% ipython --no-banner

In [1]: import numpy as np

In [2]: np.set_printoptions(precision=3, suppress=True, linewidth=140, floatmode="fixed")

In [3]: def tidy(a):
   ...:     return np.round(a, 3) + 0
   ...: 

In [4]: arr = np.loadtxt("out4.csv", delimiter=",")

In [5]: arr
Out[5]: 
array([[  9.662, -11.157,   3.246, -11.192, -14.569, -11.256],
       [ 16.249, -19.048,   5.378, -19.043, -24.454, -19.013],
       [ -2.315,   2.667,  -0.792,   2.630,   3.449,   2.663],
       [  7.291,  -8.498,   2.452,  -8.336, -10.938,  -8.515],
       [  9.590, -11.237,   3.237, -11.233, -14.331, -11.344],
       [ -1.646,   1.945,  -0.570,   1.921,   2.439,   1.928],
       [ 11.713, -13.656,   3.868, -13.598, -17.646, -13.623],
       [ -1.805,   2.099,  -0.554,   2.078,   2.615,   1.939],
       [ -3.132,   3.791,  -1.039,   3.863,   4.794,   3.774],
       [  1.010,  -1.177,   0.357,  -1.274,  -1.529,  -1.242],
       [ -5.567,   6.398,  -1.831,   6.493,   8.106,   6.386],
       [ -3.875,   4.254,  -1.227,   4.400,   5.657,   4.388],
       [-14.615,  17.013,  -4.919,  17.075,  21.974,  17.031],
       [  0.976,  -1.168,   0.317,  -1.093,  -1.454,  -1.088],
       [ -7.132,   8.358,  -2.326,   8.258,  10.651,   8.314],
       [  5.741,  -6.642,   1.973,  -6.599,  -8.597,  -6.664]])

In [6]: P = arr @ np.linalg.solve(arr.T @ arr, arr.T)

In [7]: tidy(P @ arr[:, 2])
Out[7]: array([ 3.246,  5.378, -0.792,  2.452,  3.237, -0.570,  3.868, -0.554, -1.039,  0.357, -1.831, -1.227, -4.919,  0.317, -2.326,  1.973])

In [8]: np.allclose(P @ P, P)
Out[8]: True

In [9]: ang = np.radians(180)

In [10]: r_ = np.eye(6)

In [11]: r_[4, 4] = r_[1, 1] = np.cos(ang)

In [12]: r_[4, 1], r_[1, 4] = -np.sin(ang), np.sin(ang)

In [13]: tidy(r_)
Out[13]: 
array([[ 1.000,  0.000,  0.000,  0.000,  0.000,  0.000],
       [ 0.000, -1.000,  0.000,  0.000,  0.000,  0.000],
       [ 0.000,  0.000,  1.000,  0.000,  0.000,  0.000],
       [ 0.000,  0.000,  0.000,  1.000,  0.000,  0.000],
       [ 0.000,  0.000,  0.000,  0.000, -1.000,  0.000],
       [ 0.000,  0.000,  0.000,  0.000,  0.000,  1.000]])

In [14]: other = arr @ r_.T

In [15]: np.allclose(np.linalg.norm(arr, axis=1), np.linalg.norm(other, axis=1))
Out[15]: True

In [16]: tidy(np.linalg.det(r_)), np.trace(r_)
Out[16]: (np.float64(1.0), np.float64(2.0))

In [17]: tidy(np.abs(other - arr).max(axis=0))
Out[17]: array([ 0.000, 38.096,  0.000,  0.000, 48.908,  0.000])

In [18]: tidy(other)
Out[18]: 
array([[  9.662,  11.157,   3.246, -11.192,  14.569, -11.256],
       [ 16.249,  19.048,   5.378, -19.043,  24.454, -19.013],
       [ -2.315,  -2.667,  -0.792,   2.630,  -3.449,   2.663],
       [  7.291,   8.498,   2.452,  -8.336,  10.938,  -8.515],
       [  9.590,  11.237,   3.237, -11.233,  14.331, -11.344],
       [ -1.646,  -1.945,  -0.570,   1.921,  -2.439,   1.928],
       [ 11.713,  13.656,   3.868, -13.598,  17.646, -13.623],
       [ -1.805,  -2.099,  -0.554,   2.078,  -2.615,   1.939],
       [ -3.132,  -3.791,  -1.039,   3.863,  -4.794,   3.774],
       [  1.010,   1.177,   0.357,  -1.274,   1.529,  -1.242],
       [ -5.567,  -6.398,  -1.831,   6.493,  -8.106,   6.386],
       [ -3.875,  -4.254,  -1.227,   4.400,  -5.657,   4.388],
       [-14.615, -17.013,  -4.919,  17.075, -21.974,  17.031],
       [  0.976,   1.168,   0.317,  -1.093,   1.454,  -1.088],
       [ -7.132,  -8.358,  -2.326,   8.258, -10.651,   8.314],
       [  5.741,   6.642,   1.973,  -6.599,   8.597,  -6.664]])

In [19]: Xs = arr - arr.mean(axis=0)

In [20]: V = np.linalg.svd(Xs)[2][:1]

In [21]: other = Xs - Xs @ V.T @ V

In [22]: tidy(np.linalg.norm(other) / np.linalg.norm(Xs))
Out[22]: np.float64(0.005)

In [23]: tidy(other.std(axis=0))
Out[23]: array([0.047, 0.051, 0.035, 0.055, 0.053, 0.042])

In [24]: tidy(np.cov(Xs @ V.T, rowvar=False))
Out[24]: np.float64(483.676)

In [25]: W = np.array([[2, 2, -2, -2],
    ...:     [-1, 2, -1, -1],
    ...:     [2, 0, 0, 1],
    ...:     [-1, 0, -1, 2],
    ...:     [-2, 2, 0, -1],
    ...:     [1, 2, 0, -2]])

In [26]: c = np.array([-4, 9, -5, -5])

In [27]: act = np.maximum(arr @ W + c, 0)

In [28]: tidy((act > 0).mean(axis=0))
Out[28]: array([0.500, 0.625, 0.062, 0.375])

In [29]: np.linalg.matrix_rank(act)
Out[29]: np.int64(4)

In [30]: basis = np.array([[3, -1, 3], [2, 0, 2], [-2, 2, 3], [2, 0, -2]])

In [31]: W @ basis
Out[31]: 
array([[ 10,  -6,   8],
       [  1,  -1,   0],
       [  8,  -2,   4],
       [  3,  -1, -10],
       [ -4,   2,   0],
       [  3,  -1,  11]])

In [32]: (act @ basis).round(6).argmax(axis=1)
Out[32]: array([0, 0, 0, 0, 0, 0, 0, 0, 0, 0, 0, 0, 0, 0, 0, 0])

In [33]: Xs = arr - arr.mean(axis=0)

In [34]: Uu, s, vt = np.linalg.svd(Xs, full_matrices=False)

In [35]: np.abs(vt[0]).argmax()
Out[35]: np.int64(4)

In [36]: np.linalg.matrix_rank(Xs)
Out[36]: np.int64(6)

In [37]: tidy((s ** 2).sum() ** 2 / (s ** 4).sum())
Out[37]: np.float64(1.0)

In [38]: tidy(np.abs(vt[-1]))
Out[38]: array([0.105, 0.140, 0.871, 0.173, 0.037, 0.423])

In [39]: rng = np.random.default_rng(17)

In [40]: ang = np.sort(rng.uniform(-2, 2, 24))

In [41]: feats = np.c_[ang, ang ** 2, ang ** 3] @ np.array([[0, 2, 2, 0, 1], [0, 2, 0, 0, 1], [0, -1, 2, 0, -2]])

In [42]: tidy(feats)
Out[42]: 
array([[  0.000,  11.507, -19.289,   0.000,  17.262],
       [  0.000,  10.929, -18.454,   0.000,  16.397],
       [  0.000,   9.522, -16.428,   0.000,  14.303],
       [  0.000,   6.831, -12.563,   0.000,  10.340],
       [  0.000,   3.460,  -7.700,   0.000,   5.471],
       [  0.000,   3.320,  -7.496,   0.000,   5.272],
       [  0.000,   2.843,  -6.798,   0.000,   4.595],
       [  0.000,   1.802,  -5.245,   0.000,   3.125],
       [  0.000,   0.920,  -3.872,   0.000,   1.889],
       [  0.000,  -0.352,  -1.349,   0.000,   0.045],
       [  0.000,  -0.401,  -1.104,   0.000,  -0.058],
       [  0.000,  -0.386,  -0.622,   0.000,  -0.157],
       [  0.000,  -0.304,  -0.399,   0.000,  -0.141],
       [  0.000,  -0.255,  -0.311,   0.000,  -0.122],
       [  0.000,   0.556,   0.487,   0.000,   0.260],
       [  0.000,   0.660,   0.575,   0.000,   0.301],
       [  0.000,   0.667,   0.580,   0.000,   0.304],
       [  0.000,   1.108,   0.978,   0.000,   0.446],
       [  0.000,   1.174,   1.042,   0.000,   0.461],
       [  0.000,   1.199,   1.067,   0.000,   0.467],
       [  0.000,   2.834,   3.582,   0.000,   0.149],
       [  0.000,   3.844,   7.358,   0.000,  -1.602],
       [  0.000,   3.941,   8.020,   0.000,  -1.974],
       [  0.000,   4.018,  19.768,   0.000,  -9.831]])

In [43]: Uu, s, vt = np.linalg.svd(feats)

In [44]: np.argmax(s[:-1] / (s[1:] + 1e-6)) + 1
Out[44]: np.int64(3)

In [45]: tidy(s)
Out[45]: array([56.103, 16.805,  1.913,  0.000,  0.000])

In [46]: other = Uu[:, :3] @ np.diag(s[:3]) @ vt[:3]

In [47]: np.linalg.matrix_rank(feats, rtol=0.05)
Out[47]: np.int64(2)

In [48]: np.linalg.matrix_rank(other)
Out[48]: np.int64(3)

In [49]: tidy(np.linalg.norm(feats - other) / np.linalg.norm(feats))
Out[49]: np.float64(0.0)

In [50]: x0 = np.array([-1, 3, -3, 2, -3])

In [51]: h1 = np.maximum(feats @ x0, 0)

In [52]: tidy(feats.T @ h1)
Out[52]: array([    0.000,  1595.087, -2879.451,     0.000,  2423.797])

In [53]: tidy(feats * (h1 > 1e-9)[:, None])
Out[53]: 
array([[  0.000,  11.507, -19.289,   0.000,  17.262],
       [  0.000,  10.929, -18.454,   0.000,  16.397],
       [  0.000,   9.522, -16.428,   0.000,  14.303],
       [  0.000,   6.831, -12.563,   0.000,  10.340],
       [  0.000,   3.460,  -7.700,   0.000,   5.471],
       [  0.000,   3.320,  -7.496,   0.000,   5.272],
       [  0.000,   2.843,  -6.798,   0.000,   4.595],
       [  0.000,   1.802,  -5.245,   0.000,   3.125],
       [  0.000,   0.920,  -3.872,   0.000,   1.889],
       [  0.000,  -0.352,  -1.349,   0.000,   0.045],
       [  0.000,  -0.401,  -1.104,   0.000,  -0.058],
       [  0.000,  -0.386,  -0.622,   0.000,  -0.157],
       [  0.000,  -0.304,  -0.399,   0.000,  -0.141],
       [  0.000,  -0.255,  -0.311,   0.000,  -0.122],
       [  0.000,   0.000,   0.000,   0.000,   0.000],
       [  0.000,   0.000,   0.000,   0.000,   0.000],
       [  0.000,   0.000,   0.000,   0.000,   0.000],
       [  0.000,   0.000,   0.000,   0.000,   0.000],
       [  0.000,   0.000,   0.000,   0.000,   0.000],
       [  0.000,   0.000,   0.000,   0.000,   0.000],
       [  0.000,   0.000,   0.000,   0.000,   0.000],
       [  0.000,   0.000,   0.000,   0.000,   0.000],
       [  0.000,   0.000,   0.000,   0.000,   0.000],
       [  0.000,   0.000,   0.000,   0.000,   0.000]])

In [54]: np.flatnonzero(h1 > 1e-9)
Out[54]: array([ 0,  1,  2,  3,  4,  5,  6,  7,  8,  9, 10, 11, 12, 13])

In [55]: tidy(np.tanh(feats @ x0))
Out[55]: 
array([ 1.000,  1.000,  1.000,  1.000,  1.000,  1.000,  1.000,  1.000,  1.000,  0.993,  0.979,  0.828,  0.610,  0.490, -0.515, -0.569,
       -0.572, -0.738, -0.757, -0.764, -0.991, -1.000, -1.000, -1.000])

In [56]: M = np.load("w.npy")

In [57]: M
Out[57]: 
array([[-2, -2, -2, -2],
       [-2, -4, -4, -4],
       [-2, -4, -6, -6],
       [-2, -4, -6, -8]])

In [58]: # symmetric

In [59]: ev, V = np.linalg.eig(M)

In [60]: tidy(np.sort(np.linalg.eigvals(np.linalg.inv(M))))
Out[60]: array([-1.766, -1.174, -0.500, -0.060])

In [61]: tidy(ev)
Out[61]: array([-16.582,  -2.000,  -0.852,  -0.566])

In [62]: tidy(np.sort(np.linalg.eigvals(M @ M)))
Out[62]: array([  0.321,   0.726,   4.000, 274.953])

In [63]: tidy(np.prod(ev))
Out[63]: np.float64(16.0)

In [64]: r0 = np.array([0, 1, 2, 1, 3])

In [65]: g = np.array([1, 1, 2, -2])

In [66]: F = r0[:, None] + g[None, :]

In [67]: F
Out[67]: 
array([[ 1,  1,  2, -2],
       [ 2,  2,  3, -1],
       [ 3,  3,  4,  0],
       [ 2,  2,  3, -1],
       [ 4,  4,  5,  1]])

In [68]: # looks like rank 2

In [69]: Uu, s, vt = np.linalg.svd(F)

In [70]: V = vt[:(s > 1e-8).sum()]

In [71]: x0 = F[2] + -2 * F[3] + rng.integers(2) * np.eye(4)[2]

In [72]: x0
Out[72]: array([-1.000, -1.000, -1.000,  2.000])

In [73]: np.allclose(V.T @ V @ x0, x0)
Out[73]: False

In [74]: tidy(V.T @ V)
Out[74]: 
array([[ 0.278,  0.278,  0.333,  0.111],
       [ 0.278,  0.278,  0.333,  0.111],
       [ 0.333,  0.333,  0.500, -0.167],
       [ 0.111,  0.111, -0.167,  0.944]])

In [75]: tidy(np.diag(V.T @ V))
Out[75]: array([0.278, 0.278, 0.500, 0.944])
